$ python -q
>>> import numpy as np
>>> from numpy import linalg as LA
>>> np.set_printoptions(precision=2, suppress=True, linewidth=140)
>>> tidy = lambda a: np.round(a, 2) + 0
>>> A = np.array([[0.3, -3.0, 1.0, 1.0, -2.0, 3.0, -3.0],
...     [3.0, -2.7, 2.0, -3.0, 2.0, -3.0, -1.0],
...     [-2.0, -1.0, 3.3, -2.0, 3.0, 3.0, 1.0],
...     [1.0, 0.0, 1.0, -2.7, -3.0, 3.0, 2.0],
...     [-3.0, 0.0, 1.0, -1.0, 0.3, 0.0, 1.0],
...     [2.0, 3.0, -3.0, 0.0, -3.0, -1.7, -3.0],
...     [0.0, -3.0, 1.0, 1.0, -2.0, 3.0, -2.7]])
>>> u = np.array([-1, -1, -1, 0, -2, 0, 1])
>>> M2 = A + np.outer(u, np.eye(7)[3])
>>> LA.matrix_rank(LA.inv(M2) - LA.inv(A), tol=1e-8)
np.int64(1)
>>> LA.matrix_rank(M2 - A)
np.int64(1)
>>> [round(float(x), 2) for x in LA.svd(A, compute_uv=False)[:3]]
[9.18, 8.19, 6.6]
>>> LA.matrix_rank(A, rtol=0.1)
np.int64(6)
>>> round(np.log10(LA.cond(A)))
3
>>> tidy(LA.norm(A, 2) / LA.norm(A))
np.float64(0.6)
>>> rng = np.random.default_rng(8128)
>>> labels = rng.permutation(7)
>>> M2 = A[:, labels] * rng.choice([-1, 1], 7)
>>> M2
array([[-3. , -1. ,  2. ,  1. , -3. , -0.3,  3. ],
       [ 3. ,  3. , -2. ,  2. , -1. , -3. ,  2.7],
       [-3. ,  2. , -3. ,  3.3,  1. ,  2. ,  1. ],
       [-3. ,  2.7,  3. ,  1. ,  2. , -1. , -0. ],
       [-0. ,  1. , -0.3,  1. ,  1. ,  3. , -0. ],
       [ 1.7, -0. ,  3. , -3. , -3. , -2. , -3. ],
       [-3. , -1. ,  2. ,  1. , -2.7, -0. ,  3. ]])
>>> left, _, vt = LA.svd(A.T @ M2)
>>> tidy(LA.lstsq(A, M2)[0])
array([[ 0.,  0.,  0.,  0.,  0., -1.,  0.],
       [ 0.,  0.,  0.,  0.,  0.,  0., -1.],
       [ 0.,  0.,  0.,  1.,  0.,  0.,  0.],
       [ 0., -1.,  0.,  0.,  0.,  0.,  0.],
       [ 0.,  0., -1.,  0.,  0.,  0.,  0.],
       [-1.,  0.,  0.,  0.,  0.,  0.,  0.],
       [ 0.,  0.,  0.,  0.,  1.,  0.,  0.]])
